$ python3 -q
>>> import numpy as np
>>> from numpy import linalg as LA
>>> np.set_printoptions(suppress=True, linewidth=140)
>>> rnd = lambda a: np.round(a, 2) + 0
>>> A = np.loadtxt("case16.csv", delimiter=",")
>>> A
array([[-1.3 , -2.3 , -0.6 ,  1.29,  1.9 , -1.3 , -1.1 ,  0.8 ,  1.2 ],
       [-0.9 ,  0.4 ,  1.5 ,  0.98,  1.  ,  0.4 , -0.4 ,  1.  ,  0.3 ],
       [ 0.9 ,  1.3 , -0.8 , -0.86,  0.5 ,  1.1 , -0.9 , -1.3 , -0.6 ],
       [-0.3 ,  1.2 ,  0.5 ,  0.37, -0.3 ,  0.8 , -0.3 ,  0.8 , -0.7 ],
       [-1.8 , -0.8 , -0.6 ,  1.7 , -1.3 ,  0.1 , -1.5 ,  0.7 , -0.5 ],
       [-0.3 , -0.1 ,  0.3 ,  0.29,  0.2 ,  0.4 , -0.2 , -0.1 ,  0.7 ],
       [-1.7 ,  0.3 , -1.5 ,  1.75, -0.7 ,  1.2 ,  0.5 ,  1.1 , -0.3 ],
       [ 0.4 ,  0.3 , -1.3 , -0.44, -0.7 , -0.7 ,  2.4 ,  0.7 ,  0.6 ],
       [ 0.2 ,  3.  ,  0.8 , -0.28, -0.4 , -0.9 , -1.3 , -1.2 , -0.6 ],
       [ 0.3 , -1.1 , -0.3 , -0.34, -0.8 ,  1.2 , -1.2 ,  0.  ,  1.7 ],
       [ 0.3 , -0.1 , -0.1 , -0.26,  1.3 , -1.3 ,  0.3 ,  1.7 ,  1.3 ],
       [ 0.1 , -1.8 , -0.4 , -0.14,  0.2 , -0.8 ,  0.4 ,  1.6 ,  1.  ],
       [-1.1 ,  0.7 , -1.1 ,  1.01,  1.8 , -0.8 ,  0.  ,  0.7 , -2.1 ],
       [ 1.9 ,  1.2 ,  1.4 , -1.86, -1.7 , -0.5 ,  1.7 ,  0.6 ,  0.5 ],
       [-1.5 ,  1.7 , -0.7 ,  1.49,  0.1 , -0.4 , -0.4 , -0.3 , -0.7 ],
       [-0.3 ,  1.3 ,  0.2 ,  0.31, -0.4 , -0.7 ,  1.  ,  0.7 , -1.8 ],
       [-2.8 ,  0.6 , -0.3 ,  2.83, -0.2 ,  0.9 ,  0.  , -0.7 , -0.6 ],
       [-0.2 , -1.6 ,  0.5 ,  0.25, -0.8 , -0.2 ,  0.5 ,  1.3 , -0.8 ],
       [-1.1 ,  0.3 , -1.1 ,  1.18, -0.2 ,  0.1 , -1.6 ,  2.2 ,  0.3 ],
       [ 1.4 ,  0.1 ,  1.3 , -1.34,  0.  , -1.1 ,  0.5 , -0.2 ,  1.5 ],
       [ 1.3 , -0.9 , -1.5 , -1.26, -0.3 , -0.2 ,  1.6 , -2.2 ,  0.6 ],
       [-0.5 ,  1.2 ,  0.8 ,  0.47,  0.2 , -1.5 ,  0.3 , -1.  ,  0.  ],
       [-0.8 ,  1.2 , -1.6 ,  0.83, -1.  ,  1.  , -1.2 , -0.4 , -0.7 ],
       [-1.9 ,  0.4 ,  0.3 ,  1.95,  2.8 , -0.6 ,  1.2 , -1.7 , -0.7 ],
       [-0.9 ,  0.1 ,  1.1 ,  0.97, -1.9 , -1.8 ,  0.3 ,  0.2 , -0.9 ],
       [-1.9 ,  0.  , -0.7 ,  1.92, -0.1 ,  0.  ,  1.1 ,  1.5 ,  0.  ],
       [ 1.4 ,  0.4 ,  1.  , -1.38,  0.3 , -0.7 , -1.4 ,  0.6 ,  0.2 ],
       [ 0.2 , -1.1 , -0.9 , -0.18, -0.1 , -0.6 ,  0.5 ,  1.4 , -0.3 ],
       [-0.9 , -0.3 ,  0.  ,  0.95,  1.2 ,  0.8 ,  1.4 , -1.1 , -1.3 ],
       [-0.5 ,  1.5 ,  0.7 ,  0.51,  0.2 , -1.5 ,  0.8 , -1.1 , -0.9 ]])
>>> other = np.c_[A[:, :5] @ np.array([[1, 7, -6, -6, 4],
...     [-5, -4, -3, 5, 4],
...     [6, 1, 8, 5, 3],
...     [-3, 0, 2, 0, -5],
...     [3, 2, -5, -1, -3]]), np.array([-2, -2, -1, -2, -2, 0, -3, -1, -1, -2, 3, 1, -1, -2, 1, -2, 2, 2, 2, -2, -1, 2, -3, 2, 2, -1, 0, -1, -1, 1])]
>>> rnd(other)
array([[  8.43,   3.3 ,   2.98,  -8.6 , -28.35,  -2.  ],
       [  6.16,  -4.4 ,  13.16,  13.9 ,  -5.4 ,  -2.  ],
       [ -6.32,   1.3 , -19.92,  -3.4 ,   9.2 ,  -1.  ],
       [ -5.31,  -7.  ,   4.44,  10.6 ,   4.15,  -2.  ],
       [-10.4 , -12.6 ,  18.3 ,   5.1 , -16.8 ,  -2.  ],
       [  1.73,  -1.  ,   4.08,   2.6 ,  -2.75,   0.  ],
       [-19.55, -16.  ,   4.3 ,   4.9 , -16.75,  -3.  ],
       [ -9.68,  -1.1 , -11.08,  -6.7 ,   3.2 ,  -1.  ],
       [-10.36, -10.6 ,  -2.36,  18.2 ,  17.8 ,  -1.  ],
       [  2.62,   4.6 ,   2.42,  -8.  ,   0.  ,  -2.  ],
       [  4.88,   5.  ,  -9.32,  -4.1 ,  -2.1 ,   3.  ],
       [  7.72,   7.9 ,   0.32, -11.8 ,  -7.9 ,   1.  ],
       [ -8.83,  -8.  , -11.28,   2.8 , -15.35,  -1.  ],
       [  4.78,   6.5 ,   0.98,   3.3 ,  31.  ,  -2.  ],
       [-18.37, -17.8 ,   0.78,  13.9 ,  -9.05,   1.  ],
       [ -7.73,  -7.9 ,   2.12,   9.7 ,   4.25,  -2.  ],
       [-16.69, -22.7 ,  19.26,  18.5 , -23.25,   2.  ],
       [  7.65,   3.9 ,  14.5 ,  -3.5 ,  -4.55,   2.  ],
       [-13.34, -10.4 ,   0.26,   2.8 , -11.8 ,   2.  ],
       [ 12.72,  10.7 ,  -0.98,  -1.4 ,  16.6 ,  -2.  ],
       [ -0.32,  10.6 , -18.12, -19.5 ,   4.3 ,  -1.  ],
       [ -2.51,  -7.1 ,   5.74,  12.8 ,   2.25,   2.  ],
       [-21.89, -14.  ,  -4.94,   3.8 ,  -4.35,  -3.  ],
       [  0.45,  -9.  ,   2.5 ,  12.1 , -23.25,   2.  ],
       [ -3.41,  -9.4 ,  25.34,  13.3 ,   0.95,   2.  ],
       [-12.16, -14.2 ,  10.14,   8.  , -19.  ,  -1.  ],
       [ 10.44,   9.8 ,  -5.86,  -1.7 ,  16.2 ,   0.  ],
       [  0.54,   4.7 ,  -4.96, -11.1 ,  -5.1 ,  -1.  ],
       [  1.35,  -2.7 ,   2.2 ,   2.7 , -13.15,  -1.  ],
       [ -4.73,  -8.4 ,   4.12,  13.8 ,   2.95,   1.  ]])
>>> rnd(LA.lstsq(A, other[:, 0])[0])
array([ 1., -5.,  6., -3.,  3.,  0.,  0.,  0.,  0.])
>>> LA.matrix_rank(np.c_[A, other])
np.int64(10)
>>> LA.matrix_rank(other)
np.int64(6)
>>> rnd(LA.norm(LA.qr(A)[0].T @ other, axis=0) ** 2 / ((other ** 2).sum(axis=0) + 1e-12))
array([1. , 1. , 1. , 1. , 1. , 0.2])
